$ python3 -q
>>> import numpy as np
>>> from numpy import linalg as LA
>>> np.set_printoptions(precision=2, suppress=True, linewidth=120, sign=" ")
>>> rnd = lambda a: np.round(a, 2) + 0
>>> X = np.load("w.npy")
>>> X
array([[-0.36, -0.49,  0.32,  5.48,  1.1 ],
       [-0.66, -0.32,  0.34,  0.57,  1.46],
       [ 0.21, -0.88,  0.03, -2.66,  0.29],
       [-0.55, -0.01, -0.03, -4.18,  0.05],
       [-0.12, -0.96,  0.18,  5.99, -0.33],
       [-0.15, -1.77, -0.25,  1.28, -0.35],
       [ 0.16,  0.04,  0.17,  1.52,  0.81],
       [-0.22,  0.53, -0.09,  1.9 , -1.59],
       [ 0.01,  0.37, -0.17,  3.07, -0.1 ],
       [-0.28, -0.01,  0.15, -3.45, -0.99],
       [-0.83,  0.41, -0.17,  1.54,  1.35],
       [ 0.21,  0.29,  0.07,  1.44,  3.33],
       [ 0.15, -0.33, -0.25,  5.44, -1.68],
       [ 0.17,  0.37,  0.25, -5.01,  1.56],
       [ 0.06, -1.23,  0.14,  2.74, -2.06],
       [-0.31, -0.01, -0.04,  4.86, -3.5 ],
       [ 0.25,  0.69, -0.09, -3.3 ,  2.24],
       [ 0.07,  0.59,  0.47, -0.11, -1.22],
       [ 0.44, -0.49, -0.11,  3.99, -1.29],
       [-0.14,  0.74, -0.02,  1.81,  1.06],
       [ 0.43,  1.12, -0.35,  2.5 , -1.53],
       [ 0.14, -0.4 , -0.01, -2.81,  1.43],
       [ 0.  ,  1.45, -0.03, -3.53,  0.47],
       [-0.13,  0.16, -0.08,  0.31, -0.6 ],
       [-0.35,  0.14,  0.09,  1.4 , -0.6 ],
       [-0.52, -0.06,  0.1 , -1.41, -1.64],
       [ 0.04,  1.72, -0.02,  2.35,  1.93],
       [ 0.23, -0.43,  0.14, -0.06, -4.  ]])
>>> u = np.array([2, 2])
>>> rnd(np.cross(X[17, :3], X[0, :3]))
array([ 0.42, -0.19,  0.18])
>>> rnd(np.polyval(u, X[17]))
array([ 2.14,  3.18,  2.94,  1.78, -0.44])
>>> x = np.array([1, 3, 3, -3, -3])
>>> rhs = X @ x
>>> rnd(LA.lstsq(X, rhs)[0])
array([ 1.,  3.,  3., -3., -3.])
>>> rng = np.random.default_rng(178188)
>>> rhs = rhs + 0.05 * rng.normal(size=28)
>>> rnd(rhs)
array([-20.64,  -6.71,   4.7 ,  11.73, -19.4 ,  -8.96,  -6.15,   0.17,  -8.39,  13.45,  -8.71, -13.04, -12.92,  12.41,
        -5.27,  -4.43,   5.23,   7.32,  -9.4 ,  -6.56,  -0.24,   3.05,  13.38,   0.99,  -2.08,   8.7 ,  -7.68,  11.44])
>>> c, *_ = LA.lstsq(X, rhs)
>>> print(rnd(LA.norm(rhs - X @ c)))
0.26
>>> labels = rng.permutation(5)
>>> out = X[:, labels] * rng.choice([-1, 1], 5)
>>> out
array([[ 0.32,  0.36,  5.48,  1.1 ,  0.49],
       [ 0.34,  0.66,  0.57,  1.46,  0.32],
       [ 0.03, -0.21, -2.66,  0.29,  0.88],
       [-0.03,  0.55, -4.18,  0.05,  0.01],
       [ 0.18,  0.12,  5.99, -0.33,  0.96],
       [-0.25,  0.15,  1.28, -0.35,  1.77],
       [ 0.17, -0.16,  1.52,  0.81, -0.04],
       [-0.09,  0.22,  1.9 , -1.59, -0.53],
       [-0.17, -0.01,  3.07, -0.1 , -0.37],
       [ 0.15,  0.28, -3.45, -0.99,  0.01],
       [-0.17,  0.83,  1.54,  1.35, -0.41],
       [ 0.07, -0.21,  1.44,  3.33, -0.29],
       [-0.25, -0.15,  5.44, -1.68,  0.33],
       [ 0.25, -0.17, -5.01,  1.56, -0.37],
       [ 0.14, -0.06,  2.74, -2.06,  1.23],
       [-0.04,  0.31,  4.86, -3.5 ,  0.01],
       [-0.09, -0.25, -3.3 ,  2.24, -0.69],
       [ 0.47, -0.07, -0.11, -1.22, -0.59],
       [-0.11, -0.44,  3.99, -1.29,  0.49],
       [-0.02,  0.14,  1.81,  1.06, -0.74],
       [-0.35, -0.43,  2.5 , -1.53, -1.12],
       [-0.01, -0.14, -2.81,  1.43,  0.4 ],
       [-0.03, -0.  , -3.53,  0.47, -1.45],
       [-0.08,  0.13,  0.31, -0.6 , -0.16],
       [ 0.09,  0.35,  1.4 , -0.6 , -0.14],
       [ 0.1 ,  0.52, -1.41, -1.64,  0.06],
       [-0.02, -0.04,  2.35,  1.93, -1.72],
       [ 0.14, -0.23, -0.06, -4.  ,  0.43]])
>>> left, _, vt = LA.svd(X.T @ out)
>>> labels
array([ 2,  0,  3,  4,  1])
>>> basis = X[[9, 13]].astype(float)
>>> for _ in range(7):
...     labels = LA.norm(X[:, None] - basis, axis=-1).argmin(axis=1)
...     basis = np.array([X[labels == j].mean(axis=0) for j in range(2)])
... 
>>> labels
array([ 0,  0,  1,  1,  0,  0,  0,  0,  0,  1,  0,  0,  0,  1,  0,  0,  1,  0,  0,  0,  0,  1,  1,  0,  0,  1,  0,  0])
>>> rnd(basis)
array([[-0.07,  0.  ,  0.02,  2.4 , -0.39],
       [-0.07,  0.14,  0.05, -3.29,  0.43]])
>>> rnd(basis[1] - basis[0])
array([ 0.  ,  0.14,  0.03, -5.69,  0.82])
>>> np.bincount(labels)
array([ 20,   8])
>>> def softmax(z):
...     e = np.exp(z - z.max(axis=-1, keepdims=True))
...     return e / e.sum(axis=-1, keepdims=True)
... 
>>> rnd(softmax(basis[1] + 2))
array([ 0.2 ,  0.25,  0.22,  0.01,  0.33])
>>> rnd(softmax(basis).sum(axis=1))
array([ 1.,  1.])
>>> S = basis @ basis.T / np.sqrt(5)
>>> print(softmax(S).round(6).argmax(axis=1))
[ 0  1]
>>> print(rnd(softmax(S)[1] @ basis))
[-0.07  0.14  0.05 -3.29  0.43]
>>> E = np.maximum(np.array([[2, 2, 2],
...     [2, 2, 0],
...     [1, 1, 2],
...     [2, 1, 2],
...     [1, 2, 1],
...     [0, 0, 2],
...     [0, 0, 0],
...     [2, 2, 2],
...     [2, 2, 1],
...     [1, 2, 1]]) @ np.array([[-1, 1, 2, -3, 1, 1, 1, -3, 3],
...     [3, -1, 2, -1, 1, 2, -3, -2, 1],
...     [1, -2, -3, 3, 0, 3, -2, 2, 2]]) + np.array([3, 1, 2, -1, 0, 3, -1, 3, 2]), 0)
>>> E
array([[  9,   0,   4,   0,   4,  15,   0,   0,  14],
       [  7,   1,  10,   0,   4,   9,   0,   0,  10],
       [  7,   0,   0,   1,   2,  12,   0,   2,  10],
       [  6,   0,   2,   0,   3,  13,   0,   0,  13],
       [  9,   0,   5,   0,   3,  11,   0,   0,   9],
       [  5,   0,   0,   5,   0,   9,   0,   7,   6],
       [  3,   1,   2,   0,   0,   3,   0,   3,   2],
       [  9,   0,   4,   0,   4,  15,   0,   0,  14],
       [  8,   0,   7,   0,   4,  12,   0,   0,  12],
       [  9,   0,   5,   0,   3,  11,   0,   0,   9]])
>>> out = E + rng.integers(-2, 3, (10, 8)) @ rng.integers(-2, 3, (8, 9))
>>> out
array([[  4,   4,   0,  -2,  12,  11,   4,  -7,  13],
       [  3,   5,  14,  -1,   1,   9,  -4,   0,  12],
       [  9,   1,  -5,  -1,   2,  15,   3,  -2,   6],
       [  7,  -2,  10,   0,   9,   4,  -3,  12,  14],
       [ 13,   0,   9,  10,   1,  16,  -5,   9,  19],
       [ -2,  -3,   3,   9,   0,   3,  -9,  10,  13],
       [  4,  -4,  -2,   6,   3,   2,   3,   4,   6],
       [  8,   1,  -4,  -5,   2,  19,   7, -11,   6],
       [ -5,   6,   8,   3,  15,   1,  -4,  -2,  21],
       [ 10,   0,   2,   0,  -7,  20,   2,   1,   1]])
>>> rnd(LA.svd(out - E, compute_uv=False))
array([ 36.08,  27.66,  15.26,  13.95,   8.59,   6.04,   2.45,   0.78,   0.  ])
